% python3 -q
>>> import numpy as np
>>> from numpy import linalg as LA
>>> np.set_printoptions(suppress=True, linewidth=140)
>>> def rnd(a):
...     return np.round(a, 2) + 0
... 
>>> E = np.load("data.npy")
>>> E
array([[0., 2., 1., 4.],
       [2., 0., 0., 0.],
       [1., 0., 0., 0.],
       [4., 0., 0., 0.]])
>>> print(rnd(LA.norm(E, 2) / LA.norm(E)))
0.71
>>> np.argsort(-LA.norm(E, axis=0).round(6), kind="stable")[:3]
array([0, 3, 1])
>>> mat = np.array([[-6.17, -6.93, 5.01],
...     [-8.42, -6.73, 3.21],
...     [-2.35, 2.53, 1.86],
...     [-5.34, -5.47, 3.59],
...     [-6.24, -7.03, 4.78],
...     [-3.24, 4.18, 1.23],
...     [-6.62, -4.87, 4.01],
...     [-9.24, -6.21, 4.51],
...     [-6.38, -5.79, 3.64],
...     [-6.21, -8.18, 3.74],
...     [-6.99, -5.92, 2.26],
...     [-1.55, 3.99, 4.0],
...     [-8.01, -7.33, 3.31],
...     [-6.28, -7.72, 4.9],
...     [-1.74, 1.92, 2.75],
...     [-1.34, 0.83, 1.89],
...     [-2.96, 3.15, 2.49],
...     [-6.98, -4.95, 4.72],
...     [-2.31, 2.56, 2.7],
...     [-6.48, -5.44, 4.22],
...     [-2.17, 2.65, 3.37]])
>>> proj = mat @ LA.solve(mat.T @ mat, mat.T)
>>> print(rnd(proj @ mat[:, 1]))
[-6.93 -6.73  2.53 -5.47 -7.03  4.18 -4.87 -6.21 -5.79 -8.18 -5.92  3.99 -7.33 -7.72  1.92  0.83  3.15 -4.95  2.56 -5.44  2.65]
>>> np.allclose(proj @ proj, proj)
True
>>> LA.matrix_rank(np.eye(21) - proj)
np.int64(18)
>>> rnd(np.trace(proj))
np.float64(3.0)
>>> cen = mat - mat.mean(axis=0)
>>> Uu, s, VT = LA.svd(cen, full_matrices=False)
>>> rnd(s)
array([23.34,  4.57,  3.57])
>>> np.searchsorted(np.cumsum(s ** 2) / (s ** 2).sum(), 0.9) + 1
np.int64(1)
>>> np.abs(VT[0]).argmax()
np.int64(1)
>>> rnd(np.abs(VT[-1]))
array([0.28, 0.28, 0.92])
>>> rnd(VT[0] * np.sign(VT[0, np.abs(VT[0]).argmax()]))
array([ 0.45,  0.88, -0.14])
>>> cent = np.array([[2, 3, 2, 3], [1, 2, 0, 2], [0, 1, 1, 0]])
>>> M = np.repeat(cent, 26 // 3, axis=0)
>>> rng = np.random.default_rng(5075)
>>> M = M + 0.02 * rng.normal(size=M.shape)
>>> rnd(M)
array([[ 1.98,  3.02,  1.99,  3.04],
       [ 2.  ,  3.02,  1.99,  2.98],
       [ 1.99,  3.04,  2.02,  2.97],
       [ 2.01,  3.03,  2.01,  2.99],
       [ 2.01,  3.02,  2.  ,  3.03],
       [ 2.02,  3.03,  1.99,  3.01],
       [ 2.02,  3.02,  2.02,  3.02],
       [ 1.99,  3.  ,  2.02,  3.02],
       [ 0.97,  1.99,  0.01,  2.02],
       [ 1.  ,  1.98,  0.01,  1.98],
       [ 1.  ,  1.97, -0.03,  2.  ],
       [ 1.01,  2.  ,  0.02,  2.02],
       [ 0.99,  2.01,  0.02,  1.97],
       [ 1.01,  1.96, -0.03,  2.  ],
       [ 0.99,  2.04, -0.02,  1.97],
       [ 0.98,  1.98, -0.01,  2.02],
       [ 0.06,  1.  ,  0.99,  0.01],
       [ 0.  ,  1.  ,  0.99,  0.  ],
       [-0.02,  1.  ,  1.01, -0.01],
       [ 0.  ,  1.02,  1.01, -0.03],
       [ 0.04,  1.02,  0.98, -0.03],
       [ 0.  ,  1.01,  1.02, -0.02],
       [ 0.02,  0.99,  1.02,  0.  ],
       [-0.01,  0.99,  1.  ,  0.02]])
>>> x = np.array([3, -3, -1, 3])
>>> (M @ x).argmax()
np.int64(4)
>>> print(LA.norm(M @ x) <= LA.norm(M, 2) * LA.norm(x) + 1e-9)
True
>>> x = np.array([0, 1, 3, 2])
>>> rhs = M @ x
>>> print(rnd(LA.solve(M.T @ M, M.T @ rhs)))
[0. 1. 3. 2.]
>>> print(rnd(LA.pinv(M) @ M))
[[1. 0. 0. 0.]
 [0. 1. 0. 0.]
 [0. 0. 1. 0.]
 [0. 0. 0. 1.]]
>>> rnd(LA.lstsq(M, rhs)[0])
array([0., 1., 3., 2.])
>>> rhs = rhs + 0.1 * rng.normal(size=24)
>>> rnd(rhs)
array([15.2 , 15.01, 15.05, 15.09, 14.95, 14.99, 15.11, 15.09,  6.19,  5.9 ,  5.91,  6.05,  5.82,  5.99,  6.03,  6.01,  3.93,  4.16,  4.19,
        4.08,  3.78,  4.2 ,  3.98,  4.01])
>>> coef, *_ = LA.lstsq(M, rhs)
>>> coef.round()
array([-2.,  1.,  3.,  3.])
>>> rnd(LA.norm(rhs - M @ coef))
np.float64(0.46)
>>> q, Rm = LA.qr(M)
>>> rnd(q.T @ q)
array([[1., 0., 0., 0.],
       [0., 1., 0., 0.],
       [0., 0., 1., 0.],
       [0., 0., 0., 1.]])
>>> q.shape, Rm.shape
((24, 4), (4, 4))
>>> Uu, s, VT = LA.svd(M, full_matrices=False)
>>> np.abs(Uu[:, 0]).round(6).argmax()
np.int64(4)
>>> rnd(np.abs(VT[0]))
array([0.37, 0.63, 0.32, 0.6 ])
>>> rnd(Uu.T @ M @ VT.T)
array([[16.71,  0.  ,  0.  ,  0.  ],
       [ 0.  ,  3.84,  0.  ,  0.  ],
       [ 0.  ,  0.  ,  1.84,  0.  ],
       [ 0.  ,  0.  ,  0.  ,  0.1 ]])
>>> rnd(s)
array([16.71,  3.84,  1.84,  0.1 ])
>>> x = np.array([1, -1, 1, 1])
>>> h = np.maximum(M @ x, 0)
>>> np.flatnonzero(h > 1e-9)
array([ 0,  1,  2,  3,  4,  5,  6,  7,  8,  9, 10, 11, 12, 13, 14, 15, 16, 22, 23])
>>> rnd(np.maximum(M @ x, 0) - np.maximum(-M @ x, 0))
array([ 3.99,  3.95,  3.94,  3.99,  4.02,  4.  ,  4.04,  4.03,  1.  ,  1.01,  1.  ,  1.04,  0.95,  1.02,  0.9 ,  1.01,  0.06, -0.03, -0.02,
       -0.05, -0.03, -0.02,  0.05,  0.02])
>>> print(rnd(np.tanh(M @ x)))
[ 1.    1.    1.    1.    1.    1.    1.    1.    0.76  0.77  0.76  0.78  0.74  0.77  0.72  0.76  0.06 -0.03 -0.02 -0.05 -0.03 -0.02  0.05
  0.02]
>>> rnd(M.T @ h)
array([ 71.88, 112.47,  64.16, 111.97])
>>> data = np.load("sample8.npy")
>>> data
array([[ 0.,  7.,  2., -1., -3., -9.],
       [ 7.,  0.,  0.,  0.,  0.,  0.],
       [ 2.,  0.,  0.,  0.,  0.,  0.],
       [-1.,  0.,  0.,  0.,  0.,  0.],
       [-3.,  0.,  0.,  0.,  0.,  0.],
       [-9.,  0.,  0.,  0.,  0.,  0.]])
>>> Y = data / LA.norm(data, axis=1, keepdims=True)
>>> C2 = Y @ Y.T
>>> np.argwhere(np.triu(np.abs(C2) > 0.95, 1))
array([[1, 2],
       [1, 3],
       [1, 4],
       [1, 5],
       [2, 3],
       [2, 4],
       [2, 5],
       [3, 4],
       [3, 5],
       [4, 5]])
>>> print(C2)
[[ 1.  0.  0.  0.  0.  0.]
 [ 0.  1.  1. -1. -1. -1.]
 [ 0.  1.  1. -1. -1. -1.]
 [ 0. -1. -1.  1.  1.  1.]
 [ 0. -1. -1.  1.  1.  1.]
 [ 0. -1. -1.  1.  1.  1.]]
>>> C2[3]
array([ 0., -1., -1.,  1.,  1.,  1.])
>>> Uu, s, VT = LA.svd(data)
>>> vecs = VT[:(s > 1e-8).sum()]
>>> x = data[0] + -1 * data[4] + rng.integers(2) * np.eye(6)[3]
>>> x
array([ 3.,  7.,  2., -1., -3., -9.])
>>> rnd(vecs.T @ vecs)
array([[ 1.  ,  0.  ,  0.  ,  0.  ,  0.  ,  0.  ],
       [ 0.  ,  0.34,  0.1 , -0.05, -0.15, -0.44],
       [ 0.  ,  0.1 ,  0.03, -0.01, -0.04, -0.12],
       [ 0.  , -0.05, -0.01,  0.01,  0.02,  0.06],
       [ 0.  , -0.15, -0.04,  0.02,  0.06,  0.19],
       [ 0.  , -0.44, -0.12,  0.06,  0.19,  0.56]])
>>> np.allclose(vecs.T @ vecs @ x, x)
True
>>> print(rnd(np.diag(vecs.T @ vecs)))
[1.   0.34 0.03 0.01 0.06 0.56]
>>> rnd(LA.norm(x - vecs.T @ vecs @ x))
np.float64(0.0)
